$ ipython --no-banner

In [1]: import numpy as np

In [2]: from numpy import linalg as LA

In [3]: np.set_printoptions(precision=1, suppress=True, linewidth=200, sign=" ")

In [4]: A = np.array([[-0.1, 1.0, -1.3, -2.1, -0.3],
   ...:     [-1.4, 0.3, -1.2, 1.1, -0.5],
   ...:     [-0.3, 0.4, -0.3, -1.3, 1.6]])

In [5]: A
Out[5]: 
array([[-0.1,  1. , -1.3, -2.1, -0.3],
       [-1.4,  0.3, -1.2,  1.1, -0.5],
       [-0.3,  0.4, -0.3, -1.3,  1.6]])

In [6]: u, v = A[0], A[1]

In [7]: round(u @ v, 1)
Out[7]: np.float64(-0.2)

In [8]: u @ u
Out[8]: np.float64(7.2)

In [9]: p = (u @ v) / (u @ u) * u

In [10]: np.round(np.outer(u, v), 1) + 0
Out[10]: 
array([[ 0.1,  0. ,  0.1, -0.1,  0. ],
       [-1.4,  0.3, -1.2,  1.1, -0.5],
       [ 1.8, -0.4,  1.6, -1.4,  0.6],
       [ 2.9, -0.6,  2.5, -2.3,  1. ],
       [ 0.4, -0.1,  0.4, -0.3,  0.2]])

In [11]: p.round(1) + 0
Out[11]: array([ 0.,  0.,  0.,  0.,  0.])

In [12]: v - p
Out[12]: array([-1.4,  0.3, -1.2,  1.1, -0.5])

In [13]: LA.matrix_rank(np.outer(u, v))
Out[13]: np.int64(1)

In [14]: round(float(LA.norm(u + v) ** 2 + LA.norm(u - v) ** 2), 1)
Out[14]: 24.3

In [15]: rng = np.random.default_rng(752315)

In [16]: M2 = A + rng.integers(-2, 3, (3, 2)) @ rng.integers(-2, 3, (2, 5))

In [17]: M2
Out[17]: 
array([[ 1.9, -1. , -5.3, -2.1, -0.3],
       [-1.4,  2.3,  4.8,  2.1, -2.5],
       [-4.3,  2.4,  1.7, -2.3,  3.6]])

In [18]: np.round(LA.svd(M2 - A, compute_uv=False), 1) + 0
Out[18]: array([ 8.6,  4.9,  0. ])

In [19]: np.abs(M2 - A).sum(axis=1)
Out[19]: array([  8.,  11.,  11.])

In [20]: M2 - A
Out[20]: 
array([[ 2., -2., -4.,  0.,  0.],
       [ 0.,  2.,  6.,  1., -2.],
       [-4.,  2.,  2., -1.,  2.]])

In [21]: M2 = A / LA.norm(A, axis=1)
Traceback (most recent call last):
  Cell In[21], line 1
    M2 = A / LA.norm(A, axis=1)
ValueError: operands could not be broadcast together with shapes (3,5) (3,) 


In [22]: M2 = A / LA.norm(A, axis=1, keepdims=True)

In [23]: cov = M2 @ M2.T

In [24]: np.round(np.degrees(np.arccos(np.clip(cov[1, 0], -1, 1))), 1)
Out[24]: np.float64(91.5)

In [25]: cov[1].round(1) + 0
Out[25]: array([ 0. ,  1. , -0.3])

In [26]: M2 = np.array([[1, 1], [1, -1]])

In [27]: J = np.kron(M2, np.kron(M2, M2))[rng.permutation(8)][:5]

In [28]: J
Out[28]: 
array([[ 1,  1, -1, -1, -1, -1,  1,  1],
       [ 1, -1,  1, -1, -1,  1, -1,  1],
       [ 1, -1, -1,  1, -1,  1,  1, -1],
       [ 1, -1, -1,  1,  1, -1, -1,  1],
       [ 1,  1, -1, -1,  1,  1, -1, -1]])

In [29]: x0 = np.array([-3, -3, 7, -7, 8, 8, -5, 6])

In [30]: a = np.maximum(J @ x0, 0)

In [31]: np.maximum(J @ (3 * x0), 0)
Out[31]: array([  0,  75,   0,   0,  27])

In [32]: J * (a > 1e-9)[:, None]
Out[32]: 
array([[ 0,  0,  0,  0,  0,  0,  0,  0],
       [ 1, -1,  1, -1, -1,  1, -1,  1],
       [ 0,  0,  0,  0,  0,  0,  0,  0],
       [ 0,  0,  0,  0,  0,  0,  0,  0],
       [ 1,  1, -1, -1,  1,  1, -1, -1]])

In [33]: x0 = np.array([6, 6, 9, 6, 9, 0, 0, 3])

In [34]: (J @ x0).argmax()
Out[34]: np.int64(3)

In [35]: np.einsum("ij,j->i", J, x0)
Out[35]: array([ -9,  -3, -15,   9,   3])

In [36]: J @ (2 * x0)
Out[36]: array([-18,  -6, -30,  18,   6])

In [37]: J @ x0
Out[37]: array([ -9,  -3, -15,   9,   3])

In [38]: J @ np.ones(8)
Out[38]: array([ 0.,  0.,  0.,  0.,  0.])

In [39]: LA.norm(J @ x0) <= LA.norm(J, 2) * LA.norm(x0) + 1e-9
Out[39]: np.True_

In [40]: cov = J.T @ J

In [41]: LA.matrix_rank(cov)
Out[41]: np.int64(5)

In [42]: (J @ J.T).shape
Out[42]: (5, 5)

In [43]: J.reshape(2, -1)
Out[43]: 
array([[ 1,  1, -1, -1, -1, -1,  1,  1,  1, -1,  1, -1, -1,  1, -1,  1,  1, -1, -1,  1],
       [-1,  1,  1, -1,  1, -1, -1,  1,  1, -1, -1,  1,  1,  1, -1, -1,  1,  1, -1, -1]])

In [44]: J.ravel(order="F")
Out[44]: array([ 1,  1,  1,  1,  1,  1, -1, -1, -1,  1, -1,  1, -1, -1, -1, -1, -1,  1,  1, -1, -1, -1, -1,  1,  1, -1,  1,  1, -1,  1,  1, -1,  1, -1, -1,  1,  1, -1,  1, -1])

In [45]: t3 = J.reshape(5, 2, -1)

In [46]: t3.shape
Out[46]: (5, 2, 4)

In [47]: t3[:, 0]
Out[47]: 
array([[ 1,  1, -1, -1],
       [ 1, -1,  1, -1],
       [ 1, -1, -1,  1],
       [ 1, -1, -1,  1],
       [ 1,  1, -1, -1]])

In [48]: M = np.load("data.npy")

In [49]: M
Out[49]: 
array([[-0.1, -0.1,  0.2],
       [ 0. ,  0.2, -0.1],
       [-4.7, -5.1, -1.7],
       [ 4.4,  4.2,  1.7],
       [-0.7, -0.2, -0.1],
       [ 3.2,  3.4,  1.2],
       [-1.7, -2.5, -1. ],
       [-1. , -1.4, -0.8],
       [ 1.9,  1.6,  0.6],
       [ 1.9,  1.9,  0.8],
       [ 3.1,  3.4,  1.4],
       [-0.7, -0.1, -0.3],
       [ 4.7,  4.5,  1.9],
       [-0.5, -0.9, -0.4],
       [-8.2, -7.5, -2.8],
       [ 2.3,  2.3,  0.4],
       [ 5.7,  5.9,  1.4],
       [-4.1, -4. , -1.2],
       [-2. , -1.8, -0.9],
       [10.3, 10.3,  3.7],
       [ 8.4,  8.1,  2.8],
       [-2.7, -2.6, -1.5],
       [ 0.3,  1.1,  0.3],
       [-2.5, -2.5, -1. ],
       [-1.7, -1.4, -0.7],
       [-1.4, -1.3, -0.1],
       [-0.1,  0. ,  0.3],
       [-2.5, -1.9, -1.1],
       [ 4.2,  4.1,  1.5],
       [ 2.6,  2.5,  1.5],
       [ 7.2,  7.9,  2.4]])

In [50]: Ac = M - M.mean(axis=0)

In [51]: U, sigma, Vt = LA.svd(Ac, full_matrices=False)

In [52]: (np.sign(U[:, 0]) == np.sign(U[0, 0])).astype(int)
Out[52]: array([ 1,  1,  1,  0,  1,  0,  1,  1,  0,  0,  0,  1,  0,  1,  1,  0,  0,  1,  1,  0,  0,  1,  1,  1,  1,  1,  1,  1,  0,  0,  0])

In [53]: np.round((sigma ** 2).sum() ** 2 / (sigma ** 4).sum(), 1)
Out[53]: np.float64(1.0)

In [54]: d = LA.norm(M[:, None] - M[None], axis=-1)

In [55]: d[7].round(6).argsort(kind="stable")[:4]
Out[55]: array([  7,  24,  13,  25])

In [56]: LA.norm(M - M.mean(axis=0), axis=1)
Out[56]: 
array([  1.4,   1.1,   8.4,   5.1,   1.9,   3.6,   4.4,   3.1,   1.3,   1.6,   3.6,   1.9,   5.5,   2.3,  12.7,   2. ,   7.1,   7.1,   4.1,  13.8,  10.7,   5.3,   0.6,   4.9,   3.6,   3.2,   1.3,
         4.6,   4.8,   2.7,   9.7])

In [57]: (d + 1e9 * np.eye(31)).round(6).argmin(axis=1)
Out[57]: array([ 26,   0,  17,  28,  11,  10,  18,  24,   9,   8,   5,   4,   3,   4,   2,   9,  12,   2,  24,  20,  30,  23,   1,  21,  18,  24,   0,  18,   3,  10,  20])

In [58]: d.shape
Out[58]: (31, 31)

In [59]: Q, R = LA.qr(M)

In [60]: Q.round(1) + 0
Out[60]: 
array([[ 0. ,  0. ,  0.2],
       [ 0. , -0.1, -0.1],
       [-0.2,  0.2,  0. ],
       [ 0.2,  0.1,  0.1],
       [ 0. , -0.2,  0.1],
       [ 0.1, -0.1,  0. ],
       [-0.1,  0.4, -0.2],
       [ 0. ,  0.2, -0.3],
       [ 0.1,  0.1,  0. ],
       [ 0.1,  0. ,  0.1],
       [ 0.1, -0.2,  0.2],
       [ 0. , -0.3, -0.1],
       [ 0.2,  0.1,  0.2],
       [ 0. ,  0.2, -0.1],
       [-0.4, -0.3,  0. ],
       [ 0.1,  0. , -0.3],
       [ 0.3, -0.1, -0.4],
       [-0.2,  0. ,  0.2],
       [-0.1, -0.1, -0.1],
       [ 0.5,  0. ,  0. ],
       [ 0.4,  0.1, -0.1],
       [-0.1,  0. , -0.4],
       [ 0. , -0.4,  0.1],
       [-0.1,  0. , -0.1],
       [-0.1, -0.1, -0.1],
       [-0.1,  0. ,  0.3],
       [ 0. ,  0. ,  0.2],
       [-0.1, -0.3, -0.2],
       [ 0.2,  0. ,  0. ],
       [ 0.1,  0. ,  0.4],
       [ 0.3, -0.4, -0.2]])

In [61]: def softmax(z):
    ...:     e = np.exp(z - z.max(axis=-1, keepdims=True))
    ...:     return e / e.sum(axis=-1, keepdims=True)
    ...: 

In [62]: np.round(softmax(10 * M[5]), 1) + 0
Out[62]: array([ 0.1,  0.9,  0. ])

In [63]: softmax(M[5])
Out[63]: array([ 0.4,  0.5,  0.1])

In [64]: att = M @ M.T / np.sqrt(3)

In [65]: softmax(att)[5] @ M
Out[65]: array([ 10.3,  10.3,   3.7])

In [66]: cov = np.cov(M, rowvar=False)

In [67]: np.round(np.corrcoef(M[:, 1], M[:, 2])[0, 1], 1)
Out[67]: np.float64(1.0)

In [68]: cov
Out[68]: 
array([[ 15.9,  15.7,   5.7],
       [ 15.7,  15.7,   5.6],
       [  5.7,   5.6,   2.1]])

In [69]: u = np.array([2, 3, 3])

In [70]: K = np.outer(rng.normal(size=29), u) + 0.1 * rng.normal(size=(29, 3))

In [71]: K.round(1) + 0
Out[71]: 
array([[-3.4, -4.8, -5.1],
       [ 2.3,  3.9,  3.8],
       [-2. , -2.8, -2.6],
       [-0.2, -0.4, -0.4],
       [ 1.6,  2.1,  2. ],
       [ 3.2,  4.6,  4.8],
       [ 0. ,  0. ,  0.1],
       [-1.3, -2.1, -2.1],
       [-2.7, -3.8, -4. ],
       [-0.1, -0.4, -0.2],
       [ 1.4,  1.9,  2. ],
       [-1.9, -2.7, -2.8],
       [-0.9, -1.5, -1.4],
       [-1.9, -2.7, -2.7],
       [-1.3, -2. , -2. ],
       [ 4.1,  6.5,  6.5],
       [-2.8, -4.2, -4.4],
       [ 1.4,  2.1,  1.9],
       [ 1.4,  2.2,  2.2],
       [-1.9, -3.1, -3.1],
       [ 1.9,  2.9,  2.8],
       [ 2.4,  3.5,  3.5],
       [-0.2,  0. ,  0. ],
       [ 1. ,  1.6,  1.6],
       [ 0.8,  1. ,  1.1],
       [ 2.6,  3.9,  4. ],
       [ 4.2,  6.4,  6.4],
       [-0.2, -0.1, -0.1],
       [-1. , -1.1, -1.2]])

In [72]: proj = K @ LA.solve(K.T @ K, K.T)

In [73]: np.round(proj @ K[:, 1], 1) + 0
Out[73]: array([-4.8,  3.9, -2.8, -0.4,  2.1,  4.6,  0. , -2.1, -3.8, -0.4,  1.9, -2.7, -1.5, -2.7, -2. ,  6.5, -4.2,  2.1,  2.2, -3.1,  2.9,  3.5,  0. ,  1.6,  1. ,  3.9,  6.4, -0.1, -1.1])

In [74]: np.round(LA.eigvalsh(proj), 1) + 0
Out[74]: array([ 0.,  0.,  0.,  0.,  0.,  0.,  0.,  0.,  0.,  0.,  0.,  0.,  0.,  0.,  0.,  0.,  0.,  0.,  0.,  0.,  0.,  0.,  0.,  0.,  0.,  0.,  1.,  1.,  1.])

In [75]: d = LA.norm(K[:, None] - K[None], axis=-1)

In [76]: d[18]
Out[76]: 
array([ 11.2,   2.5,   7.7,   4.1,   0.3,   4. ,   3.3,   6.7,   9.6,   3.9,   0.4,   7.7,   5.7,   7.7,   6.6,   6.6,  10.1,   0.3,   0. ,   8.2,   1.1,   2.1,   3.5,   0.9,   1.8,   2.8,   6.5,
         3.7,   5.3])

In [77]: (d + 1e9 * np.eye(29)).round(6).argmin(axis=1)
Out[77]: array([ 16,  25,  13,   9,  17,  25,  22,  14,  16,   3,  17,  13,  28,  11,   7,  26,   8,  10,   4,  11,  21,   1,  27,  10,  23,   1,  15,  22,  12])

In [78]: d[:5, :5]
Out[78]: 
array([[  0. ,  13.7,   3.5,   7.2,  11.1],
       [ 13.7,   0. ,  10.2,   6.5,   2.6],
       [  3.5,  10.2,   0. ,   3.7,   7.6],
       [  7.2,   6.5,   3.7,   0. ,   3.9],
       [ 11.1,   2.6,   7.6,   3.9,   0. ]])

In [79]: d[18].round(6).argsort(kind="stable")[:4]
Out[79]: array([ 18,   4,  17,  10])

In [80]: LA.matrix_rank(d ** 2)
Out[80]: np.int64(5)

In [81]: np.unravel_index(d.round(6).argmax(), d.shape)
Out[81]: (np.int64(0), np.int64(15))

In [82]: d.mean(axis=1).argmax()
Out[82]: np.int64(15)
